In [1]: import numpy as np

In [2]: from numpy import linalg as LA

In [3]: np.set_printoptions(precision=2, suppress=True, linewidth=140, sign=" ")

In [4]: def tidy(a):
   ...:     return np.round(a, 2) + 0
   ...: 

In [5]: mat = 5 * np.eye(12) + np.ones((12, 12))

In [6]: mat
Out[6]: 
array([[ 6.,  1.,  1.,  1.,  1.,  1.,  1.,  1.,  1.,  1.,  1.,  1.],
       [ 1.,  6.,  1.,  1.,  1.,  1.,  1.,  1.,  1.,  1.,  1.,  1.],
       [ 1.,  1.,  6.,  1.,  1.,  1.,  1.,  1.,  1.,  1.,  1.,  1.],
       [ 1.,  1.,  1.,  6.,  1.,  1.,  1.,  1.,  1.,  1.,  1.,  1.],
       [ 1.,  1.,  1.,  1.,  6.,  1.,  1.,  1.,  1.,  1.,  1.,  1.],
       [ 1.,  1.,  1.,  1.,  1.,  6.,  1.,  1.,  1.,  1.,  1.,  1.],
       [ 1.,  1.,  1.,  1.,  1.,  1.,  6.,  1.,  1.,  1.,  1.,  1.],
       [ 1.,  1.,  1.,  1.,  1.,  1.,  1.,  6.,  1.,  1.,  1.,  1.],
       [ 1.,  1.,  1.,  1.,  1.,  1.,  1.,  1.,  6.,  1.,  1.,  1.],
       [ 1.,  1.,  1.,  1.,  1.,  1.,  1.,  1.,  1.,  6.,  1.,  1.],
       [ 1.,  1.,  1.,  1.,  1.,  1.,  1.,  1.,  1.,  1.,  6.,  1.],
       [ 1.,  1.,  1.,  1.,  1.,  1.,  1.,  1.,  1.,  1.,  1.,  6.]])

In [7]: Q, r_ = LA.qr(mat)

In [8]: np.allclose(r_.T @ r_, mat.T @ mat)
Out[8]: True

In [9]: print(tidy(Q.T @ Q))
[[ 1.  0.  0.  0.  0.  0.  0.  0.  0.  0.  0.  0.]
 [ 0.  1.  0.  0.  0.  0.  0.  0.  0.  0.  0.  0.]
 [ 0.  0.  1.  0.  0.  0.  0.  0.  0.  0.  0.  0.]
 [ 0.  0.  0.  1.  0.  0.  0.  0.  0.  0.  0.  0.]
 [ 0.  0.  0.  0.  1.  0.  0.  0.  0.  0.  0.  0.]
 [ 0.  0.  0.  0.  0.  1.  0.  0.  0.  0.  0.  0.]
 [ 0.  0.  0.  0.  0.  0.  1.  0.  0.  0.  0.  0.]
 [ 0.  0.  0.  0.  0.  0.  0.  1.  0.  0.  0.  0.]
 [ 0.  0.  0.  0.  0.  0.  0.  0.  1.  0.  0.  0.]
 [ 0.  0.  0.  0.  0.  0.  0.  0.  0.  1.  0.  0.]
 [ 0.  0.  0.  0.  0.  0.  0.  0.  0.  0.  1.  0.]
 [ 0.  0.  0.  0.  0.  0.  0.  0.  0.  0.  0.  1.]]

In [10]: Q.shape, r_.shape
Out[10]: ((12, 12), (12, 12))

In [11]: tidy(abs(r_[0, 0])), tidy(LA.norm(mat[:, 0]))
Out[11]: (np.float64(6.86), np.float64(6.86))

In [12]: E = np.load("mat.npy")

In [13]: E
Out[13]: 
array([[-0.7, -0.9,  1.7, -0.1,  1.6],
       [-0.3, -1.1,  0.6,  0.6,  0.8],
       [ 0.6,  1.2,  0.3, -1. , -1.1],
       [-0.7, -2.4,  0.6,  0.1,  1.3],
       [-1.3,  1.3,  1.1,  1.4, -0.1]])

In [14]: rng = np.random.default_rng(58677)

In [15]: lab = rng.permutation(5)

In [16]: lab
Out[16]: array([ 2,  3,  1,  4,  0])

In [17]: other = E[lab][:, lab]

In [18]: print(np.diag(other))
[ 0.3  0.1 -1.1 -0.1 -0.7]

In [19]: other
Out[19]: 
array([[ 0.3, -1. ,  1.2, -1.1,  0.6],
       [ 0.6,  0.1, -2.4,  1.3, -0.7],
       [ 0.6,  0.6, -1.1,  0.8, -0.3],
       [ 1.1,  1.4,  1.3, -0.1, -1.3],
       [ 1.7, -0.1, -0.9,  1.6, -0.7]])
